$ python -q
>>> import numpy as np
>>> np.set_printoptions(precision=2, suppress=True, linewidth=200, sign=" ")
>>> feats = np.load("w.npy")
>>> print(feats)
[[-0.88 -0.94 -0.35 -0.59]
 [-0.78 -0.87 -0.31 -0.45]
 [-0.93 -0.97 -0.33 -0.7 ]
 [-0.46 -0.39  0.94 -0.9 ]
 [ 0.9   0.91 -0.99  0.99]
 [-0.17 -0.11  0.68 -0.58]
 [ 0.25  0.02 -0.98  0.95]
 [-0.93 -0.95  0.95 -0.98]
 [ 0.2   0.28  0.31 -0.08]
 [ 0.99  1.   -0.71  0.98]
 [ 0.33  0.56  0.94 -0.73]]
>>> Uu, sigma, VT = np.linalg.svd(feats)
>>> print(np.argmax(sigma[:-1] / (sigma[1:] + 1e-6)) + 1)
3
>>> other = Uu[:, :3] @ np.diag(sigma[:3]) @ VT[:3]
>>> print(round(float(np.linalg.norm(feats - other) / np.linalg.norm(feats)), 2))
0.01
>>> print(np.linalg.cond(feats) > 100)
False
>>> print(np.round(np.linalg.norm(feats, 2) / np.linalg.norm(feats), 2))
0.87
>>> print(np.argsort(-np.linalg.norm(feats, axis=0).round(6), kind="stable")[:3])
[ 3  2  1]
>>> print(round(np.log10(np.linalg.cond(feats))))
2
>>> print(np.linalg.matrix_rank(feats, rtol=0.1))
3
>>> rng = np.random.default_rng(85304)
>>> lab = rng.integers(0, 3, 12)
>>> E = np.triu((lab[:, None] == lab) & (rng.random((12, 12)) < 0.8), 1).astype(int)
>>> E += E.T
>>> print(E)
[[ 0  1  0  1  0  1  1  0  0  0  0  1]
 [ 1  0  0  1  0  1  1  1  1  0  0  1]
 [ 0  0  0  0  0  0  0  0  0  0  1  0]
 [ 1  1  0  0  0  1  1  1  1  0  0  1]
 [ 0  0  0  0  0  0  0  0  0  1  0  0]
 [ 1  1  0  1  0  0  1  0  0  0  0  0]
 [ 1  1  0  1  0  1  0  1  0  0  0  0]
 [ 0  1  0  1  0  0  1  0  1  0  0  1]
 [ 0  1  0  1  0  0  0  1  0  0  0  1]
 [ 0  0  0  0  1  0  0  0  0  0  0  0]
 [ 0  0  1  0  0  0  0  0  0  0  0  0]
 [ 1  1  0  1  0  0  0  1  1  0  0  0]]
>>> # 3 blocks once reordered
>>> print([round(float(x), 2) for x in np.linalg.svd(E, compute_uv=False)[:3]])
[5.42, 2.0, 1.81]
>>> ev, vecs = np.linalg.eigh(E)
>>> print(np.round(np.linalg.eigvalsh(E @ E), 2) + 0)
[  0.     0.38   1.     1.     1.     1.     1.     2.     2.     3.26   4.    29.36]
>>> print(np.round(vecs.T @ vecs, 2) + 0)
[[ 1.  0.  0.  0.  0.  0.  0.  0.  0.  0.  0.  0.]
 [ 0.  1.  0.  0.  0.  0.  0.  0.  0.  0.  0.  0.]
 [ 0.  0.  1.  0.  0.  0.  0.  0.  0.  0.  0.  0.]
 [ 0.  0.  0.  1.  0.  0.  0.  0.  0.  0.  0.  0.]
 [ 0.  0.  0.  0.  1.  0.  0.  0.  0.  0.  0.  0.]
 [ 0.  0.  0.  0.  0.  1.  0.  0.  0.  0.  0.  0.]
 [ 0.  0.  0.  0.  0.  0.  1.  0.  0.  0.  0.  0.]
 [ 0.  0.  0.  0.  0.  0.  0.  1.  0.  0.  0.  0.]
 [ 0.  0.  0.  0.  0.  0.  0.  0.  1.  0.  0.  0.]
 [ 0.  0.  0.  0.  0.  0.  0.  0.  0.  1.  0.  0.]
 [ 0.  0.  0.  0.  0.  0.  0.  0.  0.  0.  1.  0.]
 [ 0.  0.  0.  0.  0.  0.  0.  0.  0.  0.  0.  1.]]
>>> print((ev > 1e-8).sum(), (ev < -1e-8).sum())
4 7
>>> print(np.abs(vecs[:, -1]).round(6).argmax())
1
